$ python3 -q
>>> import numpy as np
>>> np.set_printoptions(suppress=True, linewidth=140)
>>> def rnd(a):
...     return np.round(a, 2) + 0
... 
>>> data = np.array([[3, 5, 5, 2, 0],
...     [0, 3, 5, 5, 2],
...     [2, 0, 3, 5, 5],
...     [5, 2, 0, 3, 5],
...     [5, 5, 2, 0, 3]])
>>> data
array([[3, 5, 5, 2, 0],
       [0, 3, 5, 5, 2],
       [2, 0, 3, 5, 5],
       [5, 2, 0, 3, 5],
       [5, 5, 2, 0, 3]])
>>> x = np.array([0, 1, 0, 2, 3])
>>> target = data @ x
>>> target
array([ 9, 19, 25, 23, 14])
>>> rnd(np.linalg.solve(data, 2 * target))
array([0., 2., 0., 4., 6.])
>>> rnd(np.linalg.solve(data.T, data[4]))
array([0., 0., 0., 0., 1.])
>>> rng = np.random.default_rng(2572)
>>> labels = rng.permutation(5)
>>> out = data[:, labels] * rng.choice([-1, 1], 5)
>>> out
array([[-5,  5,  0, -2, -3],
       [-3,  5,  2, -5,  0],
       [ 0,  3,  5, -5, -2],
       [-2,  0,  5, -3, -5],
       [-5,  2,  3,  0, -5]])
>>> U, _, VT = np.linalg.svd(data.T @ out)
>>> rnd(np.linalg.lstsq(data, out)[0])
array([[ 0.,  0.,  0.,  0., -1.],
       [-1.,  0.,  0.,  0.,  0.],
       [ 0.,  1.,  0.,  0.,  0.],
       [ 0.,  0.,  0., -1.,  0.],
       [ 0.,  0.,  1.,  0.,  0.]])
>>> labels
array([1, 2, 4, 3, 0])
>>> m1 = np.loadtxt("dump.csv", delimiter=",")
>>> m1
array([[-1.,  2.,  0.,  0.,  0.,  0.,  0.,  0.,  0.,  0.],
       [ 2., -2.,  2.,  0.,  0.,  0.,  0.,  0.,  0.,  0.],
       [ 0.,  2.,  3.,  2.,  0.,  0.,  0.,  0.,  0.,  0.],
       [ 0.,  0.,  2., -3.,  2.,  0.,  0.,  0.,  0.,  0.],
       [ 0.,  0.,  0.,  2.,  3.,  2.,  0.,  0.,  0.,  0.],
       [ 0.,  0.,  0.,  0.,  2.,  5.,  2.,  0.,  0.,  0.],
       [ 0.,  0.,  0.,  0.,  0.,  2., -4.,  2.,  0.,  0.],
       [ 0.,  0.,  0.,  0.,  0.,  0.,  2.,  5.,  2.,  0.],
       [ 0.,  0.,  0.,  0.,  0.,  0.,  0.,  2., -3.,  2.],
       [ 0.,  0.,  0.,  0.,  0.,  0.,  0.,  0.,  2., -5.]])
>>> O, Rm = np.linalg.qr(m1)
>>> np.allclose(Rm.T @ Rm, m1.T @ m1)
True
>>> O.shape, Rm.shape
((10, 10), (10, 10))
